% python3 -q
>>> import numpy as np
>>> np.set_printoptions(suppress=True, linewidth=200)
>>> rd = lambda a: np.round(a, 3) + 0
>>> M = np.load("block9.npy")
>>> print(M)
[[ 5  0  1  0  4]
 [ 5 17  3 12  3]
 [ 0  0  0  0  0]
 [ 0  1  0  0  0]
 [ 1  0  0  0  0]
 [12 26  6 22 19]
 [ 9  5  3  4 13]
 [ 0  0  0  0  0]
 [14 20  6 18 24]
 [ 0  0  0  0  0]
 [ 5  0  1  0  4]]
>>> ang = np.radians(45)
>>> Rm = np.eye(5)
>>> Rm[3, 3] = Rm[2, 2] = np.cos(ang)
>>> Rm[3, 2], Rm[2, 3] = -np.sin(ang), np.sin(ang)
>>> print(rd(Rm))
[[ 1.     0.     0.     0.     0.   ]
 [ 0.     1.     0.     0.     0.   ]
 [ 0.     0.     0.707  0.707  0.   ]
 [ 0.     0.    -0.707  0.707  0.   ]
 [ 0.     0.     0.     0.     1.   ]]
>>> A2 = M @ Rm.T
>>> print(rd(np.linalg.det(Rm)), rd(np.trace(Rm)))
1.0 4.414
>>> print(rd(A2))
[[ 5.     0.     0.707 -0.707  4.   ]
 [ 5.    17.    10.607  6.364  3.   ]
 [ 0.     0.     0.     0.     0.   ]
 [ 0.     1.     0.     0.     0.   ]
 [ 1.     0.     0.     0.     0.   ]
 [12.    26.    19.799 11.314 19.   ]
 [ 9.     5.     4.95   0.707 13.   ]
 [ 0.     0.     0.     0.     0.   ]
 [14.    20.    16.971  8.485 24.   ]
 [ 0.     0.     0.     0.     0.   ]
 [ 5.     0.     0.707 -0.707  4.   ]]
>>> rng = np.random.default_rng(87)
>>> z = rng.permutation(5)
>>> A2 = M[:, z] * rng.choice([-1, 1], 5)
>>> print(A2)
[[  0   0   5  -1  -4]
 [ 12 -17   5  -3  -3]
 [  0   0   0   0   0]
 [  0  -1   0   0   0]
 [  0   0   1   0   0]
 [ 22 -26  12  -6 -19]
 [  4  -5   9  -3 -13]
 [  0   0   0   0   0]
 [ 18 -20  14  -6 -24]
 [  0   0   0   0   0]
 [  0   0   5  -1  -4]]
>>> U, _, Vh = np.linalg.svd(M.T @ A2)
>>> print(rd(np.linalg.lstsq(M, A2)[0]))
[[ 0.  0.  1.  0.  0.]
 [ 0. -1.  0.  0.  0.]
 [ 0.  0.  0. -1.  0.]
 [ 1.  0.  0.  0.  0.]
 [ 0.  0.  0.  0. -1.]]
>>> print(rd(U @ Vh))
[[ 0.  0.  1.  0.  0.]
 [ 0. -1.  0.  0.  0.]
 [ 0.  0.  0. -1.  0.]
 [ 1.  0.  0.  0.  0.]
 [ 0.  0.  0.  0. -1.]]
>>> print(z)
[3 1 0 2 4]
>>> Xc = M - M.mean(axis=0)
>>> vecs = np.linalg.svd(Xc)[2][:3]
>>> A2 = Xc - Xc @ vecs.T @ vecs
>>> print(rd(np.linalg.norm(A2) / np.linalg.norm(Xc)))
0.02
>>> print(rd(A2.std(axis=0)))
[0.077 0.172 0.085 0.233 0.061]
>>> print(rd(np.cov(Xc @ vecs.T, rowvar=False)))
[[246.049   0.      0.   ]
 [  0.     22.179   0.   ]
 [  0.      0.      1.279]]
>>> print(rd((Xc @ vecs.T).std(axis=0)))
[14.956  4.49   1.078]
>>> print(rd(np.diag(vecs.T @ vecs)))
[0.92  0.656 0.045 0.425 0.954]
>>> z = M[:, 2] > np.median(M[:, 2])
>>> r0 = M[z].mean(axis=0) - M[~z].mean(axis=0)
>>> print(np.argsort(-np.abs(r0).round(6), kind="stable"))
[1 3 4 0 2]
>>> feats = np.load("x.npy")
>>> print(feats)
[[ 0 -2]
 [ 1  2]
 [ 0  0]
 [ 0 -2]
 [ 0  0]
 [ 0  0]]
>>> hat = feats @ np.linalg.solve(feats.T @ feats, feats.T)
>>> print(np.allclose(hat @ hat, hat))
True
>>> print(np.trace(hat))
2.0
>>> print(hat @ feats[:, 0])
[0. 1. 0. 0. 0. 0.]
>>> print(np.linalg.matrix_rank(np.eye(6) - hat))
4
>>> O, vecs = np.linalg.qr(M[:, :3])[0], np.linalg.qr(M[:, 3:])[0]
>>> sv = np.linalg.svd(O.T @ vecs, compute_uv=False)
>>> print((sv > 0.9).sum())
2
>>> print(rd(np.linalg.norm(O @ O.T - vecs @ vecs.T, 2)))
1.0
>>> print(rd(np.degrees(np.arccos(sv.clip(0, 1)))))
[3.24  9.812]
>>> print(rd(sv))
[0.998 0.985]
>>> x0 = np.array([2, 0])
>>> rhs = feats @ x0
>>> print(rhs)
[0 2 0 0 0 0]
>>> print(rd(np.linalg.pinv(feats) @ feats))
[[1. 0.]
 [0. 1.]]
>>> rhs = rhs + 0.05 * rng.normal(size=6)
>>> print(rd(rhs))
[-0.03   2.041  0.002  0.079 -0.052 -0.042]
>>> coef, *_ = np.linalg.lstsq(feats, rhs)
>>> print(rd(coef))
[ 2.066 -0.012]
>>> print(rd(np.linalg.norm(rhs - feats @ coef)))
0.102
>>> z = rng.permutation(2)
>>> A2 = feats[:, z] * rng.choice([-1, 1], 2)
>>> print(A2)
[[-2  0]
 [ 2 -1]
 [ 0  0]
 [-2  0]
 [ 0  0]
 [ 0  0]]
>>> U, _, Vh = np.linalg.svd(feats.T @ A2)
>>> print(rd(np.linalg.lstsq(feats, A2)[0]))
[[ 0. -1.]
 [ 1.  0.]]
>>> A2 = np.c_[feats[:, :1] @ np.array([[2]]), np.array([0, 3, 0, -5, 4, 3])]
>>> print(A2)
[[ 0  0]
 [ 2  3]
 [ 0  0]
 [ 0 -5]
 [ 0  4]
 [ 0  3]]
>>> print(rd(np.linalg.norm(A2 - feats @ np.linalg.lstsq(feats, A2)[0], axis=0)))
[0.    6.124]
>>> print(np.linalg.matrix_rank(A2))
2
>>> print(rd(np.linalg.norm(np.linalg.qr(feats)[0].T @ A2, axis=0) ** 2 / ((A2 ** 2).sum(axis=0) + 1e-12)))
[1.    0.364]
>>> W0 = np.load("sample8.npy")
>>> print(W0)
[[ 1 -1 -1  1  1 -1 -1  1]
 [ 1  1 -1 -1 -1 -1  1  1]
 [ 1  1  1  1 -1 -1 -1 -1]]
>>> r0, g = W0[2], W0[0]
>>> print(r0 @ r0)
8
>>> pr = (r0 @ g) / (r0 @ r0) * r0
>>> print(np.outer(r0, g))
[[ 1 -1 -1  1  1 -1 -1  1]
 [ 1 -1 -1  1  1 -1 -1  1]
 [ 1 -1 -1  1  1 -1 -1  1]
 [ 1 -1 -1  1  1 -1 -1  1]
 [-1  1  1 -1 -1  1  1 -1]
 [-1  1  1 -1 -1  1  1 -1]
 [-1  1  1 -1 -1  1  1 -1]
 [-1  1  1 -1 -1  1  1 -1]]
>>> print((g - pr) @ r0)
0.0
>>> print(rd(np.linalg.norm(r0 + g) ** 2 + np.linalg.norm(r0 - g) ** 2))
32.0
>>> A2 = W0[0, 0] * W0[1:] - np.outer(W0[1:, 0], W0[0])
>>> print(A2)
[[ 0  2  0 -2 -2  0  2  0]
 [ 0  2  2  0 -2  0  0 -2]]
>>> print(W0[:, 0] / W0[0, 0])
[1. 1. 1.]
>>> A2 = np.array([[5, 2, 2],
...     [4, 4, 5],
...     [5, 4, 3],
...     [5, 3, 0],
...     [1, 1, 5],
...     [3, 1, 3],
...     [3, 4, 2],
...     [5, 1, 1]])
>>> print(np.einsum("ij,ij->i", W0, W0))
[8 8 8]
>>> print(np.einsum("ij->j", W0))
[ 3  1 -1  1 -1 -3 -1  1]
>>> print(np.einsum("ik,kj->ji", W0, A2))
[[ 1  3  7]
 [-6  2  6]
 [-5 -1 -1]]
>>> print(np.linalg.matrix_rank(np.vstack([W0, A2.T])))
6
>>> print(np.vstack([W0, A2.T]).shape)
(6, 8)
>>> print(A2.T @ W0.T)
[[ 1  3  7]
 [-6  2  6]
 [-5 -1 -1]]
>>> x0 = np.array([1, 1, 2, 2, 2, 2, 2, 0])
>>> print(W0 * x0)
[[ 1 -1 -2  2  2 -2 -2  0]
 [ 1  1 -2 -2 -2 -2  2  0]
 [ 1  1  2  2 -2 -2 -2  0]]
>>> print((W0 @ x0).argmax())
2
>>> print(np.sign((W0 @ x0).round(6)))
[-1 -1  0]
>>> print(np.linalg.norm(W0 @ x0) <= np.linalg.norm(W0, 2) * np.linalg.norm(x0) + 1e-9)
True
